>>> import numpy as np
>>> import numpy.linalg as la
>>> np.set_printoptions(precision=2, suppress=True, linewidth=120, floatmode="fixed")
>>> E = np.load("block13.npy")
>>> E
array([[ 3, -5,  0,  0,  0,  0],
       [-3, -2,  0,  0,  0,  0],
       [-2,  3,  0,  0,  0,  0],
       [ 0,  0,  3, -5,  0,  0],
       [ 0,  0, -3, -2,  0,  0],
       [ 0,  0, -2,  3,  0,  0],
       [ 0,  0,  0,  0,  3, -5],
       [ 0,  0,  0,  0, -3, -2],
       [ 0,  0,  0,  0, -2,  3]])
>>> vec = np.array([-8, 0, 9, 6, -7, 6])
>>> la.norm(E @ vec) <= la.norm(E, 2) * la.norm(vec) + 1e-9
np.True_
>>> (E @ vec).argmax()
np.int64(8)
>>> (E * vec).sum(axis=1)
array([-24,  24,  16,  -3, -39,   0, -51,   9,  32])
>>> E @ np.ones(6)
array([-2.00, -5.00,  1.00, -2.00, -5.00,  1.00, -2.00, -5.00,  1.00])
>>> E * vec
array([[-24,   0,   0,   0,   0,   0],
       [ 24,   0,   0,   0,   0,   0],
       [ 16,   0,   0,   0,   0,   0],
       [  0,   0,  27, -30,   0,   0],
       [  0,   0, -27, -12,   0,   0],
       [  0,   0, -18,  18,   0,   0],
       [  0,   0,   0,   0, -21, -30],
       [  0,   0,   0,   0,  21, -12],
       [  0,   0,   0,   0,  14,  18]])
>>> E @ vec
array([-24,  24,  16,  -3, -39,   0, -51,   9,  32])
>>> Y = np.c_[E[:, :4] @ np.array([[7, 6, -4, -8], [1, 3, -7, 9], [5, 4, 4, -8], [-6, -4, -3, -7]]), np.array([5, -5, -1, 1, 9, -2, -3, 4, -5])]
>>> Y
array([[ 16,   3,  23, -69,   5],
       [-23, -24,  26,   6,  -5],
       [-11,  -3, -13,  43,  -1],
       [ 45,  32,  27,  11,   1],
       [ -3,  -4,  -6,  38,   9],
       [-28, -20, -17,  -5,  -2],
       [  0,   0,   0,   0,  -3],
       [  0,   0,   0,   0,   4],
       [  0,   0,   0,   0,  -5]])
>>> la.matrix_rank(Y)
np.int64(5)
>>> la.norm(la.qr(E)[0].T @ Y, axis=0) ** 2 / ((Y ** 2).sum(axis=0) + 1e-12)
array([1.00, 1.00, 1.00, 1.00, 0.77])
>>> P = E @ la.solve(E.T @ E, E.T)
>>> np.round(la.eigvalsh(P), 2) + 0
array([0.00, 0.00, 0.00, 1.00, 1.00, 1.00, 1.00, 1.00, 1.00])
>>> P @ E[:, 3]
array([ 0.00,  0.00,  0.00, -5.00, -2.00,  3.00,  0.00,  0.00,  0.00])
>>> la.matrix_rank(np.eye(9) - P)
np.int64(3)
>>> P
array([[ 0.72,  0.02, -0.45,  0.00,  0.00,  0.00,  0.00,  0.00,  0.00],
       [ 0.02,  1.00,  0.03,  0.00,  0.00,  0.00,  0.00,  0.00,  0.00],
       [-0.45,  0.03,  0.28,  0.00,  0.00,  0.00,  0.00,  0.00,  0.00],
       [ 0.00,  0.00,  0.00,  0.72,  0.02, -0.45,  0.00,  0.00,  0.00],
       [ 0.00,  0.00,  0.00,  0.02,  1.00,  0.03,  0.00,  0.00,  0.00],
       [ 0.00,  0.00,  0.00, -0.45,  0.03,  0.28,  0.00,  0.00,  0.00],
       [ 0.00,  0.00,  0.00,  0.00,  0.00,  0.00,  0.72,  0.02, -0.45],
       [ 0.00,  0.00,  0.00,  0.00,  0.00,  0.00,  0.02,  1.00,  0.03],
       [ 0.00,  0.00,  0.00,  0.00,  0.00,  0.00, -0.45,  0.03,  0.28]])
>>> K = np.array([[-1.9, 0.0, -2.0], [0.0, 1.1, -1.0], [-2.0, 0.0, -1.9]])
>>> K
array([[-1.90,  0.00, -2.00],
       [ 0.00,  1.10, -1.00],
       [-2.00,  0.00, -1.90]])
>>> np.argsort(-la.norm(K, axis=0).round(6), kind="stable")[:3]
array([2, 0, 1])
>>> round(np.log10(la.cond(K)))
2
>>> la.matrix_rank(K, rtol=0.1)
np.int64(2)
>>> feats = np.load("m.npy")
>>> feats
array([[ 0.20,  0.30,  0.10],
       [-1.00,  2.72,  0.90],
       [-2.60, -2.12, -0.70],
       [-1.40,  2.10,  0.70],
       [ 0.70, -3.89, -1.30],
       [ 2.40,  5.10,  1.70],
       [-0.20,  3.61,  1.20],
       [ 0.70,  9.00,  3.00],
       [-0.10,  4.22,  1.40],
       [-1.10,  0.59,  0.20],
       [ 1.30, -0.62, -0.20],
       [ 2.50,  0.29,  0.10],
       [-0.30, -0.89, -0.30],
       [ 1.10, -2.12, -0.70],
       [ 0.60,  0.29,  0.10],
       [ 0.70, -3.01, -1.00],
       [-0.60, -0.32, -0.10],
       [ 0.00,  6.30,  2.10],
       [ 0.50,  0.02,  0.00],
       [-0.70,  3.29,  1.10],
       [-0.10,  1.17,  0.40]])
>>> Xc = feats - feats.mean(axis=0)
>>> U, sigma, Vh = la.svd(Xc, full_matrices=False)
>>> np.abs(U[:, 0]).argmax()
np.int64(7)
>>> (np.sign(U[:, 0]) == np.sign(U[0, 0])).astype(int)
array([1, 0, 1, 0, 1, 0, 0, 0, 0, 1, 1, 1, 1, 1, 1, 1, 1, 0, 1, 0, 1])
>>> round((sigma ** 2).sum() ** 2 / (sigma ** 4).sum(), 2)
np.float64(1.25)
>>> la.matrix_rank(Xc)
np.int64(3)
>>> np.round(Xc.mean(axis=0), 2) + 0
array([0.00, 0.00, 0.00])
>>> np.round(sigma ** 2 / (sigma ** 2).sum(), 2) + 0
array([0.89, 0.11, 0.00])
>>> np.searchsorted(np.cumsum(sigma ** 2) / (sigma ** 2).sum(), 0.9) + 1
np.int64(2)
>>> Xc = feats - feats.mean(axis=0)
>>> V = la.svd(Xc)[2][:2]
>>> Y = Xc - Xc @ V.T @ V
>>> la.norm(Y, axis=1).round(6).argmax()
np.int64(20)
>>> (Xc @ V.T).std(axis=0)
array([3.29, 1.17])
>>> np.round(np.cov(Xc @ V.T, rowvar=False), 2) + 0
array([[11.35,  0.00],
       [ 0.00,  1.43]])
>>> np.round(Y.std(axis=0), 2) + 0
array([0.00, 0.00, 0.00])
>>> D = la.norm(feats[:, None] - feats[None], axis=-1)
>>> D.mean(axis=1).argmax()
np.int64(7)
>>> np.argsort(-la.norm(feats, axis=0).round(6), kind="stable")[:3]
array([1, 0, 2])
>>> [round(float(x), 2) for x in la.svd(feats, compute_uv=False)[:3]]
[16.22, 5.36, 0.02]
>>> np.round(np.abs(la.svd(feats)[2][-1]), 2) + 0
array([0.00, 0.32, 0.95])
>>> round(np.log10(la.cond(feats)))
3
>>> round(float(la.norm(feats, "nuc")), 2)
21.6
>>> round(la.norm(feats[0], 1), 2), np.round(la.norm(feats[0], np.inf), 2)
(np.float64(0.6), np.float64(0.3))
>>> la.norm(feats, axis=0)
array([ 5.38, 15.38,  5.12])
>>> W0 = np.loadtxt("a.csv", delimiter=",")
>>> W0
array([[ 0.32, -0.32,  0.11,  0.32],
       [-0.32,  0.32, -0.11, -0.32],
       [ 0.11, -0.11,  0.04,  0.11],
       [ 0.32, -0.32,  0.11,  0.32]])
>>> theta = np.radians(90)
>>> R = np.eye(4)
>>> R[2, 2] = R[3, 3] = np.cos(theta)
>>> R[2, 3], R[3, 2] = -np.sin(theta), np.sin(theta)
>>> R.round(2) + 0
array([[ 1.00,  0.00,  0.00,  0.00],
       [ 0.00,  1.00,  0.00,  0.00],
       [ 0.00,  0.00,  0.00, -1.00],
       [ 0.00,  0.00,  1.00,  0.00]])
>>> Y = W0 @ R.T
>>> np.allclose(W0 @ W0.T, Y @ Y.T)
True
>>> np.allclose(la.norm(W0, axis=1), la.norm(Y, axis=1))
True
>>> U, sigma, Vh = la.svd(W0)
>>> V = Vh[:(sigma > 1e-8).sum()]
>>> rng = np.random.default_rng(428)
>>> vec = W0[2] + 2 * W0[3] + rng.integers(2) * np.eye(4)[0]
>>> vec
array([ 0.75, -0.75,  0.25,  0.75])
>>> np.allclose(V.T @ V @ vec, vec)
True
>>> round(la.norm(vec - V.T @ V @ vec), 2)
np.float64(0.0)
>>> V.T @ V
array([[ 0.32, -0.32,  0.11,  0.32],
       [-0.32,  0.32, -0.11, -0.32],
       [ 0.11, -0.11,  0.04,  0.11],
       [ 0.32, -0.32,  0.11,  0.32]])
>>> la.matrix_rank(np.vstack([W0, vec]))
np.int64(1)
>>> P = np.triu(np.array([[-2, 1, 0, -2], [1, 0, 3, -2], [1, 3, -2, 0], [1, 2, 1, 3]]), 1) + np.eye(4)
>>> Y = P @ W0 @ la.inv(P)
>>> la.matrix_rank(Y)
np.int64(1)
>>> P @ W0 - W0 @ P
array([[-0.96,  0.64,  0.64, -0.96],
       [-0.32,  0.64, -1.07, -0.32],
       [ 0.00, -0.11,  0.32,  0.00],
       [ 0.00, -0.32,  0.96,  0.00]])
>>> np.round(la.det(Y), 2)
np.float64(0.0)
>>> def softmax(z):
...     e = np.exp(z - z.max(axis=-1, keepdims=True))
...     return e / e.sum(axis=-1, keepdims=True)
... 
>>> np.round(softmax(10 * W0[3]), 2) + 0
array([0.47, 0.00, 0.06, 0.47])
>>> softmax(W0[3])
array([0.30, 0.16, 0.24, 0.30])
>>> softmax(W0[3] + -1)
array([0.30, 0.16, 0.24, 0.30])
>>> S = W0 @ W0.T / np.sqrt(4)
>>> softmax(S).round(6).argmax(axis=1)
array([0, 1, 0, 0])
>>> softmax(S)[3] @ W0
array([ 0.14, -0.14,  0.05,  0.14])
>>> softmax(S)
array([[0.28, 0.20, 0.25, 0.28],
       [0.22, 0.31, 0.25, 0.22],
       [0.26, 0.23, 0.25, 0.26],
       [0.28, 0.20, 0.25, 0.28]])
>>> t3 = np.stack([W0, 2 * W0, W0[::-1]])
>>> (t3 @ W0.T).shape
(3, 4, 4)
>>> la.matrix_rank(t3)
array([1, 1, 1])
>>> np.einsum("bij,cij->bc", t3, t3)
array([[1.00, 2.00, 0.43],
       [2.00, 4.00, 0.86],
       [0.43, 0.86, 1.00]])
>>> la.matrix_rank(t3.reshape(3, -1))
np.int64(2)
>>> J = np.array([[2, -1, 3], [1, 3, 2], [0, -1, -1]])
>>> J
array([[ 2, -1,  3],
       [ 1,  3,  2],
       [ 0, -1, -1]])
>>> Y = la.inv(J)
>>> Y
array([[ 0.17,  0.67,  1.83],
       [-0.17,  0.33,  0.17],
       [ 0.17, -0.33, -1.17]])
>>> round(la.det(J) * la.det(Y), 2)
np.float64(1.0)
>>> gram = J.T @ J
>>> np.diag(gram)
array([ 5, 11, 14])
>>> np.trace(gram), (J ** 2).sum()
(np.int64(30), np.int64(30))
>>> la.svd(J, compute_uv=False) ** 2
array([20.36,  9.45,  0.19])
>>> gram
array([[ 5,  1,  8],
       [ 1, 11,  4],
       [ 8,  4, 14]])
>>> la.matrix_rank(gram)
np.int64(3)
>>> mat = np.array([[4, 0, 3, 3], [0, 6, 3, 0], [3, 3, 6, 5], [3, 0, 5, 0]])
>>> z = rng.permutation(4)
>>> z
array([1, 0, 2, 3])
>>> Y = mat[z][:, z]
>>> np.diag(Y)
array([6, 4, 6, 0])
>>> np.allclose(Y, mat)
False
>>> np.all(la.eigvalsh(mat) > 0)
np.False_
>>> vec = np.array([-3, 3, 2, 1])
>>> rhs = mat @ vec
>>> rhs
array([-3, 24, 17,  1])
>>> la.solve(mat, -1 * rhs)
array([ 3.00, -3.00, -2.00, -1.00])
>>> np.round(la.solve(mat, mat[:, 2]), 2) + 0
array([0.00, 0.00, 1.00, 0.00])
>>> M = np.loadtxt("test10.csv", delimiter=",")
>>> M
array([[ -3.00,  -6.00,  -2.00],
       [  5.00, -18.00,  -6.00],
       [  4.00, -12.00,  -4.00]])
>>> vec = np.array([-1, -3, -5])
>>> h1 = np.maximum(M @ vec, 0)
>>> h1
array([31.00, 79.00, 52.00])
>>> M * (h1 > 1e-9)[:, None]
array([[ -3.00,  -6.00,  -2.00],
       [  5.00, -18.00,  -6.00],
       [  4.00, -12.00,  -4.00]])
>>> np.allclose(M @ M.T, M.T @ M)
False
>>> round(float(la.det(M)), 2)
-0.0
>>> round(float(np.abs(la.eigvals(M)).max()), 2)
19.73
>>> la.matrix_power(M, 3)
array([[ 1037.00, -3126.00, -1042.00],
       [ 2705.00, -7278.00, -2426.00],
       [ 1784.00, -4752.00, -1584.00]])
>>> vec = np.array([1, -1, 2])
>>> rhs = feats @ vec
>>> c, lr = np.zeros(3), 1 / la.norm(feats, 2) ** 2
>>> for i in range(50):
...     c -= lr * feats.T @ (feats @ c - rhs)
...     if i % 10 == 0: print(i, round(la.norm(feats @ c - rhs), 2))
... 
0 4.82
10 1.52
20 0.48
30 0.16
40 0.07
>>> c
array([ 1.00, -0.30, -0.10])
>>> rk = la.matrix_rank(M)
>>> rk
np.int64(2)
>>> ns = la.svd(M)[2][rk:].T
>>> [int(la.matrix_rank(M[:, :j + 1])) for j in range(3)]
[1, 2, 2]
>>> ns @ ns.T
array([[ 0.00,  0.00,  0.00],
       [ 0.00,  0.10, -0.30],
       [ 0.00, -0.30,  0.90]])
>>> [int(la.matrix_rank(np.delete(M, i, axis=0))) for i in range(3)]
[2, 2, 2]
>>> ns.shape
(3, 1)
>>> np.allclose(M @ ns, 0)
True
>>> [int(la.matrix_rank(M[:i])) for i in range(1, len(M) + 1)]
[1, 2, 2]
>>> la.matrix_rank(M.T @ M), la.matrix_rank(M @ M.T)
(np.int64(2), np.int64(2))
